$ python3 -q
>>> import numpy as np
>>> np.set_printoptions(precision=3, suppress=True, linewidth=200, legacy="1.25")
>>> rd = lambda a: np.round(a, 3) + 0
>>> J = np.loadtxt("a.csv", delimiter=",")
>>> J
array([[-2.,  1.,  0.],
       [ 0., -2.,  1.],
       [ 0.,  0., -2.]])
>>> # triangular
>>> vals, vecs = np.linalg.eig(J)
>>> J @ vecs[:, 0] - vals[0] * vecs[:, 0]
array([0., 0., 0.])
>>> rd(np.sort(np.linalg.eigvals(J @ J)))
array([4., 4., 4.])
>>> vals
array([-2., -2., -2.])
>>> np.prod(vals)
-8.0
>>> rng = np.random.default_rng(788587)
>>> labels = rng.permutation(3)
>>> Y = J[:, labels] * rng.choice([-1, 1], 3)
>>> Y
array([[ 0., -2.,  1.],
       [ 1.,  0., -2.],
       [-2.,  0.,  0.]])
>>> left, _, VT = np.linalg.svd(J.T @ Y)
>>> labels
array([2, 0, 1])
>>> hat = np.triu(np.array([[5, 4, 2], [0, 1, 3], [2, 2, 0]]), 1) + np.eye(3)
>>> Y = hat @ J @ np.linalg.inv(hat)
>>> hat @ J - J @ hat
array([[0., 0., 1.],
       [0., 0., 0.],
       [0., 0., 0.]])
>>> np.linalg.matrix_rank(Y)
3
>>> O, vecs = np.linalg.qr(J[:, :2])[0], np.linalg.qr(J[:, 2:])[0]
>>> sigma = np.linalg.svd(O.T @ vecs, compute_uv=False)
>>> rd(np.linalg.norm(O @ O.T - vecs @ vecs.T, 2))
1.0
>>> (sigma > 0.9).sum()
0
>>> rd(np.linalg.matrix_power(J - np.diag(np.diag(J)), 3))
array([[0., 0., 0.],
       [0., 0., 0.],
       [0., 0., 0.]])
>>> [int(np.linalg.matrix_rank(np.linalg.matrix_power(J, p))) for p in range(1, 4)]
[3, 3, 3]
>>> X = np.array([[1, 0, 0, 0, 0],
...     [-2, 1, 0, 0, 0],
...     [-3, -1, 1, 0, 0],
...     [-3, -1, 3, 1, 0],
...     [-2, -3, -1, -2, 1]])
>>> # triangular: eigenvalues sit on the diagonal
>>> def softmax(z):
...     e = np.exp(z - z.max(axis=-1, keepdims=True))
...     return e / e.sum(axis=-1, keepdims=True)
... 
>>> rd(softmax(X[3]))
array([0.002, 0.015, 0.829, 0.112, 0.041])
>>> rd(softmax(10 * X[3]))
array([0., 0., 1., 0., 0.])
>>> rd(softmax(X).sum(axis=1))
array([1., 1., 1., 1., 1.])
>>> rd(softmax(X[3] + 3))
array([0.002, 0.015, 0.829, 0.112, 0.041])
>>> scores = X @ X.T / np.sqrt(5)
>>> rd(softmax(scores + np.triu(np.full(scores.shape, -np.inf), 1)))
array([[1.   , 0.   , 0.   , 0.   , 0.   ],
       [0.042, 0.958, 0.   , 0.   , 0.   ],
       [0.002, 0.064, 0.934, 0.   , 0.   ],
       [0.   , 0.001, 0.042, 0.957, 0.   ],
       [0.   , 0.   , 0.007, 0.001, 0.991]])
>>> rd(softmax(scores)[3] @ X)
array([-2.998, -0.999,  2.91 ,  0.955,  0.001])
>>> softmax(scores).round(6).argmax(axis=1)
array([0, 1, 3, 3, 4])
